>>> import numpy as np
>>> np.set_printoptions(precision=1, suppress=True, linewidth=160)
>>> F = np.tanh(np.array([[1.2, 1.1],
...     [0.9, -0.2],
...     [0.2, -0.4],
...     [1.5, -1.9],
...     [0.5, -0.3],
...     [2.1, -1.6],
...     [0.9, -0.3],
...     [-0.3, 0.5],
...     [2.1, -0.2],
...     [-1.0, 1.0],
...     [1.2, 0.9],
...     [0.0, -0.7]]) @ np.array([[0.7, 1.7, 3.1], [1.7, -0.5, 1.5]]))
>>> F.round(1) + 0
array([[ 1. ,  0.9,  1. ],
       [ 0.3,  0.9,  1. ],
       [-0.5,  0.5,  0. ],
       [-1. ,  1. ,  0.9],
       [-0.2,  0.8,  0.8],
       [-0.8,  1. ,  1. ],
       [ 0.1,  0.9,  1. ],
       [ 0.6, -0.6, -0.2],
       [ 0.8,  1. ,  1. ],
       [ 0.8, -1. , -0.9],
       [ 1. ,  0.9,  1. ],
       [-0.8,  0.3, -0.8]])
>>> Xc = F - F.mean(axis=0)
>>> left, sig, Vt = np.linalg.svd(Xc, full_matrices=False)
>>> np.round(sig ** 2 / (sig ** 2).sum(), 1) + 0
array([0.6, 0.4, 0. ])
>>> np.linalg.matrix_rank(Xc)
np.int64(3)
>>> np.round((sig ** 2).sum() ** 2 / (sig ** 4).sum(), 1)
np.float64(2.0)
>>> np.abs(Vt[0]).argmax()
np.int64(2)
>>> cov = F.T @ F
>>> np.linalg.eigvalsh(cov)[::-1]
array([16.8,  6.5,  0.6])
>>> np.allclose(cov, cov.T)
True
>>> np.round(np.trace(cov), 1), round(float((F ** 2).sum()), 1)
(np.float64(23.9), 23.9)
>>> (F @ F.T).shape
(12, 12)
>>> cov
array([[ 6.2, -0.6,  1.1],
       [-0.6,  8.7,  8. ],
       [ 1.1,  8. ,  9. ]])
>>> X = np.arange(8).reshape(2, 4) + -3
>>> X
array([[-3, -2, -1,  0],
       [ 1,  2,  3,  4]])
>>> B = np.array([[0, 0], [2, 3]])
>>> basis = np.kron(B, X)
>>> basis.shape
(4, 8)
>>> round(np.linalg.norm(basis, 2), 1), round(float(np.linalg.norm(B, 2) * np.linalg.norm(X, 2)), 1)
(np.float64(21.3), 21.3)
>>> arr = np.load("x.npy")
>>> arr
array([[-0.1,  0.1, -0.5,  0.9],
       [ 0.7, -0.7,  0.2,  0.2],
       [ 0.6,  0.2, -0.7, -0.4],
       [ 0.5,  0.7,  0.4,  0.2]])
>>> x = np.array([-1, 1, -3, 0])
>>> rhs = arr @ x
>>> rhs
array([ 1.6, -2.1,  1.8, -1.1])
>>> print(np.round(np.linalg.solve(arr.T, arr[1]), 1) + 0)
[0. 1. 0. 0.]
>>> np.round(np.linalg.solve(arr, arr[:, 3]), 1) + 0
array([0., 0., 0., 1.])
>>> np.round(np.linalg.solve(arr, 4 * rhs), 1) + 0
array([ -4.,   4., -12.,   0.])
>>> x = np.array([2, 2, -1, 0])
>>> rhs = arr @ x
>>> coef, lr = np.zeros(4), 1 / np.linalg.norm(arr, 2) ** 2
>>> for i in range(12):
...     coef -= lr * arr.T @ (arr @ coef - rhs)
...     if i % 2 == 0: print(i, round(np.linalg.norm(arr @ coef - rhs), 1))
... 
0 0.0
2 0.0
4 0.0
6 0.0
8 0.0
10 0.0
>>> print(np.round(np.linalg.cond(arr), 1))
1.0
>>> P = np.triu(np.array([[0, 2, 1, 0], [1, 2, 2, 2], [2, 1, 0, 0], [2, 0, 1, 1]]), 1) + np.eye(4)
>>> B = P @ arr @ np.linalg.inv(P)
>>> round(np.linalg.det(B), 1)
np.float64(-1.0)
>>> round(np.trace(B), 1), round(np.trace(arr), 1)
(np.float64(-1.2), np.float64(-1.2))
>>> P @ arr - arr @ P
array([[ 1.9, -1.1, -0.3, -0.1],
       [ 2.1,  0.4,  0.1,  1. ],
       [ 0. , -1.1, -0.9, -0.3],
       [ 0. , -1. , -1.9, -1.4]])
>>> np.round(np.poly(B), 1) + 0
array([ 1. ,  1.2,  0. , -1.2, -1. ])
>>> B = np.linalg.inv(arr)
>>> np.allclose(B, arr.T)
True
>>> print(round(float(np.linalg.det(arr) * np.linalg.det(B)), 1))
1.0
>>> mat = np.load("dump.npy")
>>> mat
array([[-1.1, -1.6, -7.4],
       [ 4.2,  1.6, -1.9],
       [-0.3, -0.4, -4.5],
       [ 1.6,  0.3, -3.7],
       [ 0.1,  0. , -3.4],
       [-0.2, -0.9, -6. ],
       [ 5.7,  2.7,  0. ],
       [ 6.7,  3.4,  1.6],
       [ 4.7,  3.1,  2. ],
       [ 0.2,  0.2, -2.9],
       [ 1.6,  1.2, -1.1],
       [ 2.1,  1.5, -0.7],
       [-4.5, -1.6, -4.7],
       [ 6. ,  3.5,  2.2],
       [-4.7, -2.2, -6.2],
       [14.8,  7.4,  7.1],
       [ 5.5,  3.1,  1.5],
       [ 1.2,  1.9,  1.3],
       [ 9.8,  5.2,  4.2],
       [ 2. ,  1.2, -1.4],
       [ 0.8,  0.8, -1.7]])
>>> basis = mat[[4, 13]].astype(float)
>>> for _ in range(4):
...     idx = np.linalg.norm(mat[:, None] - basis, axis=-1).argmin(axis=1)
...     basis = np.array([mat[idx == j].mean(axis=0) for j in range(2)])
... 
>>> idx
array([0, 0, 0, 0, 0, 0, 1, 1, 1, 0, 0, 0, 0, 1, 0, 1, 1, 0, 1, 0, 0])
>>> print(basis[1] - basis[0])
[7.4 3.9 5.8]
>>> P = mat @ np.linalg.solve(mat.T @ mat, mat.T)
>>> print(np.round(np.linalg.eigvalsh(P), 1) + 0)
[0. 0. 0. 0. 0. 0. 0. 0. 0. 0. 0. 0. 0. 0. 0. 0. 0. 0. 1. 1. 1.]
>>> print(P @ mat[:, 0])
[-1.1  4.2 -0.3  1.6  0.1 -0.2  5.7  6.7  4.7  0.2  1.6  2.1 -4.5  6.  -4.7 14.8  5.5  1.2  9.8  2.   0.8]
>>> round(np.trace(P), 1)
np.float64(3.0)
>>> dist = np.linalg.norm(mat[:, None] - mat[None], axis=-1)
>>> np.flatnonzero(dist[9] < dist.mean() / 2)
array([ 2,  3,  4,  5,  9, 10, 11, 19, 20])
>>> print(dist[:5, :5])
[[0.  8.3 3.2 5.  4.5]
 [8.3 0.  5.6 3.4 4.6]
 [3.2 5.6 0.  2.2 1.2]
 [5.  3.4 2.2 0.  1.6]
 [4.5 4.6 1.2 1.6 0. ]]
>>> dist[9]
array([ 5. ,  4.4,  1.8,  1.6,  0.5,  3.3,  6.7,  8.5,  7.3,  0. ,  2.5,  3.2,  5.3,  8.4,  6.4, 19.1,  7.5,  4.6, 12.9,  2.5,  1.5])
>>> dist.shape
(21, 21)
>>> x = np.array([1, 1, 0])
>>> rhs = mat @ x
>>> rhs
array([-2.7,  5.8, -0.7,  1.9,  0.1, -1.1,  8.4, 10.1,  7.8,  0.4,  2.8,  3.6, -6.1,  9.5, -6.9, 22.2,  8.6,  3.1, 15. ,  3.2,  1.6])
>>> rng = np.random.default_rng(111729)
>>> rhs = rhs + 0.3 * rng.normal(size=21)
>>> rhs
array([-2.2,  6. , -0.4,  2.2,  0.4, -0.9,  7.8, 10.1,  8.1,  0.8,  2.5,  3.3, -6.5,  9.8, -6.6, 22.7,  8.9,  3.3, 14.7,  3.2,  1.8])
>>> coef, *_ = np.linalg.lstsq(mat, rhs)
>>> print(coef.round())
[ 1.  1. -0.]
>>> x = np.array([0, 3, 4])
>>> np.sign((mat @ x).round(6))
array([-1., -1., -1., -1., -1., -1.,  1.,  1.,  1., -1., -1.,  1., -1.,  1., -1.,  1.,  1.,  1.,  1., -1., -1.])
>>> M = np.load("arr.npy")
>>> M
array([[ -2.4,  14.6,   2.5],
       [  0.3,  -1.1,  -0.5],
       [ -1.1,   8.5,   2.2],
       [  2.8, -14.9,  -2.6],
       [  3.5,  -1.9,   1.4],
       [ -3.1,   7.7,   0.7],
       [  0.6,  10.1,   2.6],
       [  3.2, -10.8,   0. ],
       [ -1. ,   7.1,   1.4],
       [  3.4, -10.5,  -1.3],
       [ -0.6,   0.9,  -0.7],
       [ -3.1,   7.4,   0.5],
       [  3.4,   0.2,   1.9],
       [ -1.9,  10.1,   2.2],
       [  1.8,  -3.5,   0.2],
       [ -4. ,  10.8,   0.9],
       [ -2.2,  21.4,   4.2],
       [  4.8, -16. ,  -2.1],
       [  1.4,  -6.7,  -0.9],
       [  2.6,  -3.4,  -0.5],
       [ -2.3,   6.4,   0. ]])
>>> x = np.array([0, -6, -2])
>>> rhs = M @ x
>>> print(np.round(np.linalg.pinv(M) @ M, 1) + 0)
[[1. 0. 0.]
 [0. 1. 0.]
 [0. 0. 1.]]
>>> rhs = rhs + 0.1 * rng.normal(size=21)
>>> rhs
array([ -92.7,    7.6,  -55.5,   94.5,    8.7,  -47.6,  -65.7,   64.9,  -45.4,   65.5,   -3.9,  -45.4,   -5. ,  -64.9,   20.6,  -66.6, -136.7,  100.2,   42. ,
         21.2,  -38.4])
>>> coef, *_ = np.linalg.lstsq(M, rhs)
>>> round(np.linalg.norm(rhs - M @ coef), 1)
np.float64(0.3)
>>> np.round(M.T @ (rhs - M @ coef), 1) + 0
array([0., 0., 0.])
>>> coef.round(1) + 0
array([ 0. , -6. , -1.9])
>>> blk = np.stack([M, 3 * M, M[::-1]])
>>> np.linalg.norm(blk, axis=(1, 2))
array([ 47.5, 142.6,  47.5])
>>> dist = np.linalg.norm(M[:, None] - M[None], axis=-1)
>>> dist[11].round(6).argsort(kind="stable")[:4]
array([11,  5, 20,  8])
>>> dist.shape
(21, 21)
>>> dist.mean(axis=1).argmax()
np.int64(16)
>>> np.linalg.norm(M - M.mean(axis=0), axis=1)
array([13.3,  3. ,  7.1, 17.1,  4.9,  6.9,  8.6, 12.9,  5.6, 12.8,  1.8,  6.6,  3.7,  8.8,  5.5, 10. , 20.2, 18.5,  8.6,  5.7,  5.4])
>>> np.linalg.matrix_rank(dist ** 2)
np.int64(5)
>>> np.linalg.norm(M, axis=1)
array([15. ,  1.2,  8.8, 15.4,  4.2,  8.3, 10.4, 11.3,  7.3, 11.1,  1.3,  8. ,  3.9, 10.5,  3.9, 11.6, 21.9, 16.8,  6.9,  4.3,  6.8])
>>> (dist + 1e9 * np.eye(21)).round(6).argmin(axis=1)
array([15, 10,  8, 17, 12, 11,  2,  9,  2,  7,  1,  5,  4,  2, 19, 13,  0,  3, 14, 14, 11])
>>> dist[:5, :5]
array([[ 0. , 16.2,  6.2, 30.4, 17.6],
       [16.2,  0. , 10.1, 14.2,  3.8],
       [ 6.2, 10.1,  0. , 24.2, 11.4],
       [30.4, 14.2, 24.2,  0. , 13.6],
       [17.6,  3.8, 11.4, 13.6,  0. ]])
>>> basis = M[[14, 8]].astype(float)
>>> for _ in range(5):
...     idx = np.linalg.norm(M[:, None] - basis, axis=-1).argmin(axis=1)
...     basis = np.array([M[idx == j].mean(axis=0) for j in range(2)])
... 
>>> idx
array([1, 0, 1, 0, 0, 1, 1, 0, 1, 0, 0, 1, 0, 1, 0, 1, 1, 0, 0, 0, 1])
>>> basis
array([[ 2.4, -6.2, -0.5],
       [-2. , 10.4,  1.7]])
>>> print(basis[1] - basis[0])
[-4.5 16.6  2.2]
>>> data = 0.5 ** np.abs(np.subtract.outer(np.arange(3), np.arange(3)))
>>> print(data)
[[1.  0.5 0.2]
 [0.5 1.  0.5]
 [0.2 0.5 1. ]]
>>> x = np.ones(3)
>>> for _ in range(6):
...     x = data @ x
...     x /= np.linalg.norm(x)
...     print(round(x @ data @ x, 1))
... 
1.8
1.8
1.8
1.8
1.8
1.8
>>> print(x)
[0.5 0.6 0.5]
>>> low = np.linalg.cholesky(data)
>>> print(np.diag(low) ** 2)
[1.  0.7 0.7]
>>> low
array([[1. , 0. , 0. ],
       [0.5, 0.9, 0. ],
       [0.2, 0.4, 0.9]])
>>> cov = data.T @ data
>>> np.linalg.eigvalsh(cov)[::-1]
array([3.4, 0.6, 0.2])
>>> np.linalg.matrix_rank(cov)
np.int64(3)
>>> (data @ data.T).shape
(3, 3)
>>> np.round(np.trace(cov), 1), round((data ** 2).sum(), 1)
(np.float64(4.1), np.float64(4.1))
>>> np.diag(cov)
array([1.3, 1.5, 1.3])
>>> cov
array([[1.3, 1.1, 0.8],
       [1.1, 1.5, 1.1],
       [0.8, 1.1, 1.3]])
>>> np.linalg.svd(data, compute_uv=False) ** 2
array([3.4, 0.6, 0.2])
>>> f = np.array([-2, 5, 6])
>>> B = data + np.outer(f, np.eye(3)[0])
>>> B
array([[-1. ,  0.5,  0.2],
       [ 5.5,  1. ,  0.5],
       [ 6.2,  0.5,  1. ]])
>>> np.linalg.matrix_rank(np.linalg.inv(B) - np.linalg.inv(data), tol=1e-8)
np.int64(1)
>>> print(np.linalg.matrix_rank(B - data))
1
>>> round(np.linalg.det(B.T), 1)
np.float64(-2.8)
>>> round(float(np.linalg.eigvals(B).sum().real), 1)
1.0
>>> np.poly(B)
array([ 1. , -1. , -5.6,  2.8])
>>> np.round(np.einsum("ij,ji->", B, B), 1)
np.float64(12.1)
>>> np.linalg.eigvals(B)
array([-2.2,  2.7,  0.5])
>>> round(np.linalg.det(B[::-1]), 1)
np.float64(2.8)
>>> f = np.array([7, 8, 5])
>>> W0 = np.array([np.roll(f, i) for i in range(3)])
>>> W0
array([[7, 8, 5],
       [5, 7, 8],
       [8, 5, 7]])
>>> B = W0 / np.linalg.norm(W0, axis=1, keepdims=True)
>>> cov = B @ B.T
>>> np.round(np.degrees(np.arccos(np.clip(cov[1, 2], -1, 1))), 1)
np.float64(18.3)
>>> cov
array([[1. , 0.9, 0.9],
       [0.9, 1. , 0.9],
       [0.9, 0.9, 1. ]])
>>> np.linalg.norm(B, axis=1)
array([1., 1., 1.])
>>> cov[1]
array([0.9, 1. , 0.9])
>>> (np.abs(cov) > 0.9).astype(int)
array([[1, 1, 1],
       [1, 1, 1],
       [1, 1, 1]])
>>> x = np.array([0, 1, 2, -1])
>>> h = np.maximum(X @ x, 0)
>>> print(h)
[0 4]
>>> q = W0.astype(float).copy()
>>> for j in range(3):
...     q[:, j] -= q[:, :j] @ (q[:, :j].T @ q[:, j])
...     q[:, j] /= np.linalg.norm(q[:, j])
... 
>>> q
array([[ 0.6,  0.4, -0.7],
       [ 0.4,  0.6,  0.7],
       [ 0.7, -0.7,  0.2]])
>>> P = np.triu(np.array([[-1, 2, 1], [1, -2, -2], [-1, 2, 2]]), 1) + np.eye(3)
>>> B = P @ W0 @ np.linalg.inv(P)
>>> B
array([[ 25., -23., -43.],
       [-11.,  19.,  43.],
       [  8., -11., -23.]])
>>> round(np.log10(np.linalg.cond(B)))
3
>>> J = np.load("m.npy")
>>> J
array([[ 1.5,  5.4,  1. ],
       [ 2.6,  5.7, -3.6],
       [ 0.5,  4. , -0.9],
       [ 2.2,  4.9,  0.7],
       [ 0.5,  3. , -2.7],
       [ 0.9,  6. ,  2.4],
       [ 2.4,  5.6,  0.8],
       [ 2.4,  4.5, -4.2],
       [ 1. ,  5.6,  1.9],
       [ 2.9,  4.6, -3.5],
       [ 0. ,  7.1,  2.7],
       [ 1.8,  7.1,  1.9],
       [ 0.4,  5.1, -3.3],
       [ 2.6,  6.2, -3. ],
       [ 0.3,  4.8, -4.9],
       [ 0.1,  5.9,  1.2],
       [ 1.4,  4.9, -2.9],
       [-1.3,  5.7,  2.8],
       [-1. ,  7.8,  0.9],
       [-0.6,  7.3,  1.1],
       [ 2.9,  4.9, -0.8],
       [ 3.4,  3.9, -2.1],
       [ 1.3,  5.6, -3.3],
       [ 0.3,  5.5,  3.7],
       [ 1. ,  6. ,  1.4]])
>>> Xc = J - J.mean(axis=0)
>>> left, sig, Vt = np.linalg.svd(Xc, full_matrices=False)
>>> np.linalg.matrix_rank(Xc)
np.int64(3)
>>> Vt[0] * np.sign(Vt[0, np.abs(Vt[0]).argmax()])
array([-0.3,  0.2,  0.9])
>>> sig ** 2 / (sig ** 2).sum()
array([0.8, 0.1, 0.1])
>>> np.abs(left[:, 0]).argmax()
np.int64(23)
>>> sig
array([13.5,  5.6,  4.3])
>>> np.searchsorted(np.cumsum(sig ** 2) / (sig ** 2).sum(), 0.9) + 1
np.int64(2)
>>> np.abs(Vt[-1])
array([0.3, 0.9, 0.2])
